$ python -q
>>> import numpy as np
>>> import numpy.linalg as la
>>> np.set_printoptions(precision=1, suppress=True, linewidth=120)
>>> M = np.load("data.npy")
>>> M
array([[  2.1,  -1. ,   0.9],
       [  0.2,  -0.7,   1.8],
       [ -1.5,  -1. ,  -1. ],
       [  0. ,   0. ,   0.2],
       [-10. , -30. , -24. ],
       [  0.3,  -0.3,   0.7],
       [ -1.5,   1.2,  -0.2],
       [ -1.8,  -0.2,  -0.4],
       [  0.4,  -1. ,   0.5],
       [  0.1,   0.6,  -0.3],
       [  0.6,  -0.7,  -1.3],
       [  0.9,  -1.7,   0.4],
       [ -0.7,  -0.2,  -0.5],
       [  0.1,  -0.1,   1.3],
       [ -0.4,  -0.1,   1.4],
       [ -1.2,  -2.4,   0.8],
       [  0. ,   0.3,  -2.7],
       [ -1.3,  -0.1,  -1.2],
       [ -0.5,  -1.3,  -0.5],
       [ -1.4,   0.7,  -0.8]])
>>> # row 4 dominates
>>> Xc = M - M.mean(axis=0)
>>> evecs = la.svd(Xc)[2][:1]
>>> other = Xc - Xc @ evecs.T @ evecs
>>> np.cov(Xc @ evecs.T, rowvar=False)
array(77.8)
>>> (Xc @ evecs.T).std(axis=0)
array([8.6])
>>> np.diag(evecs.T @ evecs)
array([0.1, 0.6, 0.4])
>>> la.norm(other, axis=1).round(6).argmax()
np.int64(16)
>>> round(float(la.norm(other) / la.norm(Xc)), 1)
0.2
>>> cent = M[[2, 18]].astype(float)
>>> for _ in range(5):
...     labels = la.norm(M[:, None] - cent, axis=-1).argmin(axis=1)
...     cent = np.array([M[labels == j].mean(axis=0) for j in range(2)])
... 
>>> labels
array([1, 1, 1, 1, 0, 1, 1, 1, 1, 1, 1, 1, 1, 1, 1, 1, 1, 1, 1, 1])
>>> np.bincount(labels)
array([ 1, 19])
>>> cent.round(1) + 0
array([[-10. , -30. , -24. ],
       [ -0.3,  -0.4,   0. ]])
>>> J = np.load("run19.npy")
>>> print(J)
[[24  2]
 [ 0 41]]
>>> np.prod(np.diag(J)), np.round(la.det(J), 1)
(np.int64(984), np.float64(984.0))
>>> la.matrix_rank(J - J[0, 0] * np.eye(2))
np.int64(1)
>>> x0 = np.array([2, 1])
>>> print(J @ np.eye(2)[0])
[24.  0.]
>>> J @ np.ones(2)
array([26., 41.])
>>> J @ x0
array([50, 41])
>>> (J * x0).sum(axis=1)
array([50, 41])
>>> la.norm(J @ x0) <= la.norm(J, 2) * la.norm(x0) + 1e-9
np.True_
>>> np.einsum("ij,j->i", J, x0)
array([50, 41])
>>> other = np.c_[M[:, :2] @ np.array([[-5, -2], [-4, 0]]), np.array([0, -1, -3, -2, 2, -1, 2, 3, -3, -1, -3, 3, 3, 3, -3, -2, 1, 0, -1, 1])]
>>> other
array([[ -6.5,  -4.2,   0. ],
       [  1.8,  -0.4,  -1. ],
       [ 11.5,   3. ,  -3. ],
       [  0. ,   0. ,  -2. ],
       [170. ,  20. ,   2. ],
       [ -0.3,  -0.6,  -1. ],
       [  2.7,   3. ,   2. ],
       [  9.8,   3.6,   3. ],
       [  2. ,  -0.8,  -3. ],
       [ -2.9,  -0.2,  -1. ],
       [ -0.2,  -1.2,  -3. ],
       [  2.3,  -1.8,   3. ],
       [  4.3,   1.4,   3. ],
       [ -0.1,  -0.2,   3. ],
       [  2.4,   0.8,  -3. ],
       [ 15.6,   2.4,  -2. ],
       [ -1.2,   0. ,   1. ],
       [  6.9,   2.6,   0. ],
       [  7.7,   1. ,  -1. ],
       [  4.2,   2.8,   1. ]])
>>> print(np.round(la.lstsq(M, other[:, 0])[0], 1) + 0)
[-5. -4.  0.]
>>> print(la.norm(la.qr(M)[0].T @ other, axis=0) ** 2 / ((other ** 2).sum(axis=0) + 1e-12))
[1.  1.  0.1]
>>> la.matrix_rank(np.c_[M, other])
np.int64(4)
